>>> import numpy as np
>>> import numpy.linalg as la
>>> np.set_printoptions(precision=3, suppress=True, linewidth=200)
>>> m1 = np.load("a.npy")
>>> print(m1)
[[  9   4  -7   9   9]
 [ 27  -8 -28   6   3]
 [ 48   8 -42  34  32]
 [ 57  -8 -56  22  17]]
>>> # rank 2
>>> Uu, sv, VT = la.svd(m1)
>>> evecs = VT[:(sv > 1e-8).sum()]
>>> rng = np.random.default_rng(127898)
>>> vec = m1[0] + 5 * m1[1] + rng.integers(2) * np.eye(5)[4]
>>> print(vec)
[ 144.  -36. -147.   39.   25.]
>>> print(np.diag(evecs.T @ evecs))
[0.454 0.294 0.496 0.343 0.412]
>>> print(evecs.T @ evecs)
[[ 0.454 -0.098 -0.458  0.139  0.094]
 [-0.098  0.294  0.195  0.256  0.307]
 [-0.458  0.195  0.496 -0.04   0.02 ]
 [ 0.139  0.256 -0.04   0.343  0.373]
 [ 0.094  0.307  0.02   0.373  0.412]]
>>> print(round(la.norm(m1, "nuc"), 3))
147.787
>>> print(round(float(la.norm(m1[2], 1)), 3), round(la.norm(m1[2], np.inf), 3))
164.0 48.0
>>> print(round(float(la.norm(m1, 1)), 3), round(float(la.norm(m1, np.inf)), 3))
141.0 164.0
>>> print(la.norm(m1, axis=0))
[79.768 14.422 75.717 41.917 37.457]
>>> print(la.norm(m1, axis=1).argmax())
3
>>> A = np.load("m.npy")
>>> print(A)
[[110  43  59  58  83  29  94]
 [ 43  77  40  40  57  61  77]
 [ 59  40  52  32  60  21  45]
 [ 58  40  32  56  68  43  67]
 [ 83  57  60  68 116  54  79]
 [ 29  61  21  43  54  66  72]
 [ 94  77  45  67  79  72 129]]
>>> vals, evecs = la.eigh(A)
>>> print(np.round(la.eigvalsh(A @ A), 3) + 0)
[     0.         4.002     40.976    883.585   2071.946   6235.937 196589.555]
>>> print(np.abs(evecs[:, -1]))
[0.423 0.337 0.266 0.318 0.449 0.297 0.496]
>>> print(np.round(evecs.T @ evecs, 3) + 0)
[[1. 0. 0. 0. 0. 0. 0.]
 [0. 1. 0. 0. 0. 0. 0.]
 [0. 0. 1. 0. 0. 0. 0.]
 [0. 0. 0. 1. 0. 0. 0.]
 [0. 0. 0. 0. 1. 0. 0.]
 [0. 0. 0. 0. 0. 1. 0.]
 [0. 0. 0. 0. 0. 0. 1.]]
>>> print(la.svd(A, compute_uv=False))
[443.384  78.968  45.519  29.725   6.401   2.      0.002]
>>> print(evecs @ np.diag(vals) @ evecs.T)
[[110.  43.  59.  58.  83.  29.  94.]
 [ 43.  77.  40.  40.  57.  61.  77.]
 [ 59.  40.  52.  32.  60.  21.  45.]
 [ 58.  40.  32.  56.  68.  43.  67.]
 [ 83.  57.  60.  68. 116.  54.  79.]
 [ 29.  61.  21.  43.  54.  66.  72.]
 [ 94.  77.  45.  67.  79.  72. 129.]]
>>> print(la.eigvalsh(A + -1 * np.eye(7)))
[ -0.998   1.      5.401  28.725  44.519  77.968 442.384]
>>> print(np.unique(vals.round(6) + 0, return_counts=True)[1])
[1 1 1 1 1 1 1]
>>> print(np.abs(evecs[:, -1]).round(6).argmax())
6
>>> print(np.round(evecs.T @ A @ evecs, 3) + 0)
[[  0.002   0.      0.      0.      0.      0.      0.   ]
 [  0.      2.      0.      0.      0.      0.      0.   ]
 [  0.      0.      6.401   0.      0.      0.      0.   ]
 [  0.      0.      0.     29.725   0.      0.      0.   ]
 [  0.      0.      0.      0.     45.519   0.      0.   ]
 [  0.      0.      0.      0.      0.     78.968   0.   ]
 [  0.      0.      0.      0.      0.      0.    443.384]]
>>> print(round(float(vals.sum()), 3), np.trace(A))
606.0 606
>>> print(vals)
[  0.002   2.      6.401  29.725  45.519  78.968 443.384]
>>> out = A + rng.integers(-2, 3, (7, 6)) @ rng.integers(-2, 3, (6, 7))
>>> print(out)
[[104  53  67  54  85  35  92]
 [ 45  76  38  34  48  53  77]
 [ 54  42  62  39  59  29  43]
 [ 65  38  32  52  64  43  64]
 [ 85  55  56  67 119  55  82]
 [ 30  58  23  48  55  66  69]
 [101  66  33  70  83  66 133]]
>>> print(la.matrix_rank(out - A, tol=1e-8))
6
>>> print(np.round(la.svd(out - A, compute_uv=False), 3) + 0)
[28.686 16.285 10.87   7.302  3.836  0.84   0.   ]
>>> print(out - A)
[[ -6  10   8  -4   2   6  -2]
 [  2  -1  -2  -6  -9  -8   0]
 [ -5   2  10   7  -1   8  -2]
 [  7  -2   0  -4  -4   0  -3]
 [  2  -2  -4  -1   3   1   3]
 [  1  -3   2   5   1   0  -3]
 [  7 -11 -12   3   4  -6   4]]
>>> print(la.lstsq(m1[:-1].T, m1[-1])[2])
2
>>> print(m1 @ la.pinv(m1) @ m1)
[[  9.   4.  -7.   9.   9.]
 [ 27.  -8. -28.   6.   3.]
 [ 48.   8. -42.  34.  32.]
 [ 57.  -8. -56.  22.  17.]]
>>> print(np.unique(m1.round(6), axis=0).shape)
(4, 5)
>>> print(round(np.trace(la.pinv(m1) @ m1), 3))
2.0
>>> print(np.allclose(m1[:-1].T @ la.lstsq(m1[:-1].T, m1[-1])[0], m1[-1]))
True
>>> def softmax(z):
...     e = np.exp(z - z.max(axis=-1, keepdims=True))
...     return e / e.sum(axis=-1, keepdims=True)
... 
>>> print(np.round(softmax(10 * A[4]), 3) + 0)
[0. 0. 0. 0. 1. 0. 0.]
>>> scores = A @ A.T / np.sqrt(7)
>>> print(softmax(scores)[4] @ A)
[ 94.  77.  45.  67.  79.  72. 129.]
>>> print(np.round(softmax(scores), 3) + 0)
[[0. 0. 0. 0. 0. 0. 1.]
 [0. 0. 0. 0. 0. 0. 1.]
 [0. 0. 0. 0. 0. 0. 1.]
 [0. 0. 0. 0. 0. 0. 1.]
 [0. 0. 0. 0. 0. 0. 1.]
 [0. 0. 0. 0. 0. 0. 1.]
 [0. 0. 0. 0. 0. 0. 1.]]
>>> vals, evecs = la.eigh(A)
>>> vec = np.array([3, 3, 3, 0, 1, 3, 3])
>>> print(np.abs(A).sum(axis=1).max(), round(float(np.abs(vals).max()), 3))
563 443.384
>>> out = np.array([[2, 0, 1, 0, 1, 0, 1],
...     [1, -2, -1, 0, 0, 1, -1],
...     [1, 2, -1, 2, -1, -1, 1],
...     [-2, 1, 1, 2, 2, -1, 1],
...     [2, -2, 2, -1, 0, 0, -2],
...     [-2, 1, -1, 0, -2, 2, 1],
...     [-1, 0, 1, -2, -1, -2, 2]])
>>> out[-1] = out[0]
>>> data = out + 0.02 * np.eye(7)
>>> print(data)
[[ 2.02  0.    1.    0.    1.    0.    1.  ]
 [ 1.   -1.98 -1.    0.    0.    1.   -1.  ]
 [ 1.    2.   -0.98  2.   -1.   -1.    1.  ]
 [-2.    1.    1.    2.02  2.   -1.    1.  ]
 [ 2.   -2.    2.   -1.    0.02  0.   -2.  ]
 [-2.    1.   -1.    0.   -2.    2.02  1.  ]
 [ 2.    0.    1.    0.    1.    0.    1.02]]
>>> print(np.abs(la.svd(data)[2][-1]))
[0.125 0.596 0.085 0.025 0.38  0.43  0.54 ]
>>> print(round(np.log10(la.cond(data))))
3
>>> Uu, sv, VT = la.svd(data)
>>> print(sv)
[6.122 4.752 3.505 2.333 1.911 1.314 0.009]
>>> out = Uu[:, :6] @ np.diag(sv[:6]) @ VT[:6]
>>> print(out.round(3) + 0)
[[ 2.019 -0.004  1.001  0.     0.997 -0.003  1.004]
 [ 1.    -1.98  -1.     0.     0.     1.    -1.   ]
 [ 1.     2.    -0.98   2.    -1.    -1.     1.   ]
 [-2.     1.     1.     2.02   2.    -1.     1.   ]
 [ 2.    -2.     2.    -1.     0.02   0.    -2.   ]
 [-2.     1.    -1.     0.    -2.     2.02   1.   ]
 [ 2.001  0.004  0.999  0.     1.003  0.003  1.016]]
>>> print(np.round(np.abs(data - out).max(), 3))
0.004
>>> print(la.matrix_rank(out))
6
>>> print(np.allclose(data, data.T))
False
>>> print(round(float(np.abs(la.eigvals(data)).max()), 3))
4.097
>>> u = np.array([0, 2])
>>> print(np.cross(data[5, :3], data[2, :3]))
[ 1.02 -2.96 -5.  ]
>>> print(np.correlate(data[5], data[2], "full"))
[-2.    3.    0.   -4.    2.96 -2.96  1.96 -8.02  4.   -3.98  1.06  4.02  1.  ]
>>> print(np.convolve(data[5], u))
[ 0.   -4.    2.   -2.    0.   -4.    4.04  2.  ]
>>> vec = np.array([3, 2, 1, 1, 2, 3, 3])
>>> target = data @ vec
>>> print(target)
[12.06 -1.96  6.02  3.02 -2.96  0.06 12.06]
>>> print(la.solve(data, target + data[:, 4]))
[3. 2. 1. 1. 3. 3. 3.]
>>> print(np.round(la.solve(data.T, data[3]), 3) + 0)
[0. 0. 0. 1. 0. 0. 0.]
>>> print(la.solve(data, target))
[3. 2. 1. 1. 2. 3. 3.]
>>> J = np.loadtxt("data.csv", delimiter=",")
>>> print(J)
[[ 2.  2.  1.  2.  3.  2.  1.]
 [ 3.  3.  3.  4.  6.  4.  3.]
 [ 3.  6.  5.  4.  7.  5.  6.]
 [ 4.  8.  8.  7.  7.  7.  8.]
 [ 6. 11. 11.  9.  9.  8.  9.]
 [ 7. 11. 14. 12.  9. 11. 12.]
 [ 8. 12. 17. 15. 10. 14. 12.]
 [ 9. 13. 19. 16. 12. 17. 14.]
 [ 9. 16. 21. 16. 13. 18. 17.]
 [12. 16. 23. 17. 16. 19. 19.]
 [14. 18. 24. 18. 19. 22. 19.]
 [14. 18. 24. 20. 20. 22. 21.]
 [15. 21. 26. 22. 22. 22. 21.]
 [17. 22. 26. 24. 22. 22. 24.]
 [17. 22. 27. 27. 23. 22. 24.]
 [18. 24. 27. 30. 23. 23. 24.]
 [20. 26. 28. 32. 24. 26. 25.]
 [20. 26. 28. 35. 24. 28. 28.]
 [20. 29. 28. 38. 24. 31. 31.]
 [23. 30. 31. 40. 27. 31. 32.]
 [25. 33. 33. 43. 29. 32. 33.]
 [25. 33. 33. 46. 31. 35. 35.]
 [26. 35. 34. 47. 34. 36. 35.]
 [26. 38. 34. 49. 34. 36. 38.]
 [27. 39. 34. 51. 34. 37. 38.]
 [28. 39. 35. 52. 35. 40. 40.]
 [31. 39. 38. 55. 37. 43. 42.]
 [33. 40. 39. 58. 38. 45. 45.]]
>>> Xc = J - J.mean(axis=0)
>>> evecs = la.svd(Xc)[2][:1]
>>> out = Xc - Xc @ evecs.T @ evecs
>>> print(out.std(axis=0))
[0.819 1.027 2.571 1.988 1.308 1.218 0.824]
>>> print(np.cov(Xc @ evecs.T, rowvar=False))
1031.995978382923
>>> print(la.norm(out, axis=1).round(6).argmax())
0
>>> print((Xc @ evecs.T).std(axis=0))
[31.546]
>>> print(np.diag(evecs.T @ evecs))
[0.081 0.133 0.103 0.286 0.106 0.142 0.148]
>>> z = J[:, 3] > np.median(J[:, 3])
>>> u = J[z].mean(axis=0) - J[~z].mean(axis=0)
>>> print(((J - J.mean(axis=0)) @ u > 0).astype(int))
[0 0 0 0 0 0 0 0 0 0 0 0 0 0 1 1 1 1 1 1 1 1 1 1 1 1 1 1]
>>> print(u)
[15.429 19.714 16.214 29.786 17.286 19.429 20.286]
>>> print(np.argsort(-np.abs(u).round(6), kind="stable"))
[3 6 1 5 4 2 0]
>>> Q, evecs = la.qr(J[:, :5])[0], la.qr(J[:, 5:])[0]
>>> sv = la.svd(Q.T @ evecs, compute_uv=False)
>>> print(np.degrees(np.arccos(sv.clip(0, 1))))
[ 2.116 60.09 ]
>>> print(round(float(la.norm(Q @ Q.T - evecs @ evecs.T, 2)), 3))
1.0
>>> print((sv > 0.9).sum())
1
